% python3 -q
>>> import numpy as np
>>> np.set_printoptions(precision=2, suppress=True, linewidth=140)
>>> def rd(a):
...     return np.round(a, 2) + 0
... 
>>> m1 = np.load("sample16.npy")
>>> m1
array([[-1.7, -1. , -1. ,  1.2, -0.4, -4.8,  1.3, -0.5,  1.4,  0.4],
       [ 1. , -1.9,  1.3, -0.1,  0.6, -1.2, -0.5,  1.2, -0.3, -1.1],
       [ 0.7,  0.7,  0.4, -2.2, -0.8,  1.8,  1.7, -0.6,  1.1,  0.9],
       [ 0.2, -0.1, -0.4, -1. ,  0.3, -0.3,  2.4, -1.4,  1.9,  0.2],
       [-1.1,  1.4,  2.1,  0.3, -0.2,  6. , -0.4,  1.1, -0.9, -1.5],
       [ 0.6,  1.3, -1.2, -1.3,  0.3,  0. , -0.8,  1.5, -1. ,  1.6],
       [ 0.6,  0.4, -1.6,  0.6,  0.6, -2.1,  0.2, -0.1,  0.5, -1.1],
       [ 0.4,  1.3,  1. ,  0.2,  1.2,  1.5,  1.8, -1.5,  0.2, -1.4],
       [-1.1,  0.2,  1.5,  2.2, -0.1, -0.6, -1.2,  0.6, -0.9, -0.2],
       [-1.7,  1.8, -0.9,  0.1,  0.7, -2.1,  2.2, -0.6, -1.9, -1. ],
       [ 0.9, -0.2, -0.3,  0.9,  0.8,  3.3, -0.8, -0.1,  0.9, -1.8]])
>>> B = np.c_[m1[:, :1] @ np.array([[2]]), np.array([0, 3, 3, 1, 3, 3, 2, 2, 1, 2, 0])]
>>> B
array([[-3.4,  0. ],
       [ 2. ,  3. ],
       [ 1.4,  3. ],
       [ 0.4,  1. ],
       [-2.2,  3. ],
       [ 1.2,  3. ],
       [ 1.2,  2. ],
       [ 0.8,  2. ],
       [-2.2,  1. ],
       [-3.4,  2. ],
       [ 1.8,  0. ]])
>>> rd(np.linalg.norm(B - m1 @ np.linalg.lstsq(m1, B)[0], axis=0))
array([0.  , 0.01])
>>> np.linalg.matrix_rank(B)
np.int64(2)
>>> t3 = np.stack([B, -2 * B, B[::-1]])
>>> t3.shape
(3, 11, 2)
>>> rd(np.linalg.norm(t3, axis=(1, 2)))
array([ 9.78, 19.56,  9.78])
>>> (t3 @ B.T).shape
(3, 11, 11)
>>> np.linalg.matrix_rank(t3.reshape(3, -1))
np.int64(2)
>>> B = m1 / np.linalg.norm(m1, axis=1, keepdims=True)
>>> C2 = B @ B.T
>>> rd(C2[4])
array([-0.82, -0.21,  0.28, -0.32,  1.  , -0.06, -0.69,  0.46,  0.17, -0.26,  0.68])
>>> np.argwhere(np.triu(np.abs(C2) > 0.95, 1))
array([], shape=(0, 2), dtype=int64)
>>> rd(np.linalg.norm(B, axis=1))
array([1., 1., 1., 1., 1., 1., 1., 1., 1., 1., 1.])
>>> W = np.array([[0, -1],
...     [-3, 5],
...     [1, -5],
...     [3, -3],
...     [5, 4],
...     [-4, -3],
...     [-3, 3],
...     [-4, 3],
...     [2, 2],
...     [4, 1]])
>>> coef = np.array([-4, -3])
>>> H = np.maximum(m1 @ W + coef, 0)
>>> np.linalg.matrix_rank(H)
np.int64(2)
>>> (H > 0).astype(int)
array([[1, 1],
       [1, 0],
       [0, 1],
       [0, 1],
       [0, 0],
       [0, 1],
       [1, 1],
       [0, 0],
       [1, 0],
       [0, 1],
       [0, 0]])
>>> cent = np.array([[0, 3, 2], [1, 1, 3]])
>>> rd(H @ cent)
array([[13.5, 77.4, 83.1],
       [ 0. ,  6.6,  4.4],
       [ 2.2,  2.2,  6.6],
       [10.4, 10.4, 31.2],
       [ 0. ,  0. ,  0. ],
       [15.7, 15.7, 47.1],
       [13.5, 21.9, 46.1],
       [ 0. ,  0. ,  0. ],
       [ 0. , 12. ,  8. ],
       [21. , 21. , 63. ],
       [ 0. ,  0. ,  0. ]])
>>> W @ cent
array([[ -1,  -1,  -3],
       [  5,  -4,   9],
       [ -5,  -2, -13],
       [ -3,   6,  -3],
       [  4,  19,  22],
       [ -3, -15, -17],
       [  3,  -6,   3],
       [  3,  -9,   1],
       [  2,   8,  10],
       [  1,  13,  11]])
>>> mat = np.load("case16.npy")
>>> rd(mat)
array([[-0.11, -0.15, -0.15, -0.08, -0.18, -0.21,  0.12, -0.53,  0.09, -0.21],
       [-0.27, -0.13,  0.22, -0.11,  0.04,  0.22,  0.15, -0.03, -0.81,  0.01],
       [ 0.3 , -0.18, -0.49, -0.26,  0.13,  0.44,  0.38, -0.04, -0.14, -0.05],
       [ 0.19,  0.07,  0.43, -0.1 , -0.29,  0.12,  0.  ,  0.45, -0.01, -0.5 ],
       [-0.03, -0.09,  0.25,  0.08, -0.22, -0.44,  0.45,  0.1 , -0.16,  0.47],
       [-0.3 , -0.72,  0.04, -0.38, -0.1 , -0.13, -0.05,  0.09,  0.24, -0.01],
       [-0.03, -0.34,  0.3 ,  0.16, -0.04,  0.22, -0.06, -0.25,  0.03, -0.32],
       [ 0.43, -0.34, -0.03,  0.37,  0.27, -0.37, -0.34, -0.11, -0.34, -0.14],
       [ 0.22,  0.1 , -0.06, -0.44, -0.5 ,  0.03, -0.56, -0.19, -0.23,  0.26],
       [-0.3 ,  0.38, -0.09, -0.19, -0.01, -0.36,  0.12, -0.26, -0.16, -0.48],
       [-0.59, -0.04, -0.36,  0.37, -0.12,  0.15, -0.33,  0.24, -0.12,  0.02],
       [ 0.13, -0.11, -0.45, -0.09, -0.19, -0.35,  0.08,  0.47, -0.15, -0.24],
       [-0.13,  0.06,  0.12, -0.47,  0.66, -0.17, -0.23,  0.18, -0.01,  0.05]])
>>> t3 = np.stack([mat, -1 * mat, mat[::-1]])
>>> rd(t3.sum(axis=0))
array([[-0.13,  0.06,  0.12, -0.47,  0.66, -0.17, -0.23,  0.18, -0.01,  0.05],
       [ 0.13, -0.11, -0.45, -0.09, -0.19, -0.35,  0.08,  0.47, -0.15, -0.24],
       [-0.59, -0.04, -0.36,  0.37, -0.12,  0.15, -0.33,  0.24, -0.12,  0.02],
       [-0.3 ,  0.38, -0.09, -0.19, -0.01, -0.36,  0.12, -0.26, -0.16, -0.48],
       [ 0.22,  0.1 , -0.06, -0.44, -0.5 ,  0.03, -0.56, -0.19, -0.23,  0.26],
       [ 0.43, -0.34, -0.03,  0.37,  0.27, -0.37, -0.34, -0.11, -0.34, -0.14],
       [-0.03, -0.34,  0.3 ,  0.16, -0.04,  0.22, -0.06, -0.25,  0.03, -0.32],
       [-0.3 , -0.72,  0.04, -0.38, -0.1 , -0.13, -0.05,  0.09,  0.24, -0.01],
       [-0.03, -0.09,  0.25,  0.08, -0.22, -0.44,  0.45,  0.1 , -0.16,  0.47],
       [ 0.19,  0.07,  0.43, -0.1 , -0.29,  0.12,  0.  ,  0.45, -0.01, -0.5 ],
       [ 0.3 , -0.18, -0.49, -0.26,  0.13,  0.44,  0.38, -0.04, -0.14, -0.05],
       [-0.27, -0.13,  0.22, -0.11,  0.04,  0.22,  0.15, -0.03, -0.81,  0.01],
       [-0.11, -0.15, -0.15, -0.08, -0.18, -0.21,  0.12, -0.53,  0.09, -0.21]])
>>> np.linalg.matrix_rank(t3)
array([10, 10, 10])
>>> t3.shape
(3, 13, 10)
>>> x0 = np.array([0, 0, 2, 2, 3, 3, 3, 3, 2, 3])
>>> target = mat @ x0
>>> coef, lr = np.zeros(10), 1 / np.linalg.norm(mat, 2) ** 2
>>> for i in range(30):
...     coef -= lr * mat.T @ (mat @ coef - target)
...     if i % 5 == 0: print(i, round(np.linalg.norm(mat @ coef - target), 2))
... 
0 0.0
5 0.0
10 0.0
15 0.0
20 0.0
25 0.0
>>> rd(coef)
array([0., 0., 2., 2., 3., 3., 3., 3., 2., 3.])
>>> x0 = np.array([-2, -2, 2, 0, -2, 2, 0, -1, -1, 0])
>>> target = mat @ x0
>>> rd(np.linalg.lstsq(mat, target)[0])
array([-2., -2.,  2.,  0., -2.,  2.,  0., -1., -1.,  0.])
>>> rd(np.linalg.pinv(mat) @ mat)
array([[1., 0., 0., 0., 0., 0., 0., 0., 0., 0.],
       [0., 1., 0., 0., 0., 0., 0., 0., 0., 0.],
       [0., 0., 1., 0., 0., 0., 0., 0., 0., 0.],
       [0., 0., 0., 1., 0., 0., 0., 0., 0., 0.],
       [0., 0., 0., 0., 1., 0., 0., 0., 0., 0.],
       [0., 0., 0., 0., 0., 1., 0., 0., 0., 0.],
       [0., 0., 0., 0., 0., 0., 1., 0., 0., 0.],
       [0., 0., 0., 0., 0., 0., 0., 1., 0., 0.],
       [0., 0., 0., 0., 0., 0., 0., 0., 1., 0.],
       [0., 0., 0., 0., 0., 0., 0., 0., 0., 1.]])
>>> try:
...     np.linalg.solve(mat, target)
... except np.linalg.LinAlgError as e:
...     print(repr(e))
... 
LinAlgError('Last 2 dimensions of the array must be square')
>>> rng = np.random.default_rng(89951)
>>> target = target + 0.1 * rng.normal(size=13)
>>> rd(target)
array([ 0.46,  2.58, -0.45,  0.86,  0.38,  1.85,  2.18, -1.12,  0.59, -0.68,  1.02, -1.59, -1.36])
>>> coef, *_ = np.linalg.lstsq(mat, target)
>>> rd(mat.T @ (target - mat @ coef))
array([0., 0., 0., 0., 0., 0., 0., 0., 0., 0.])
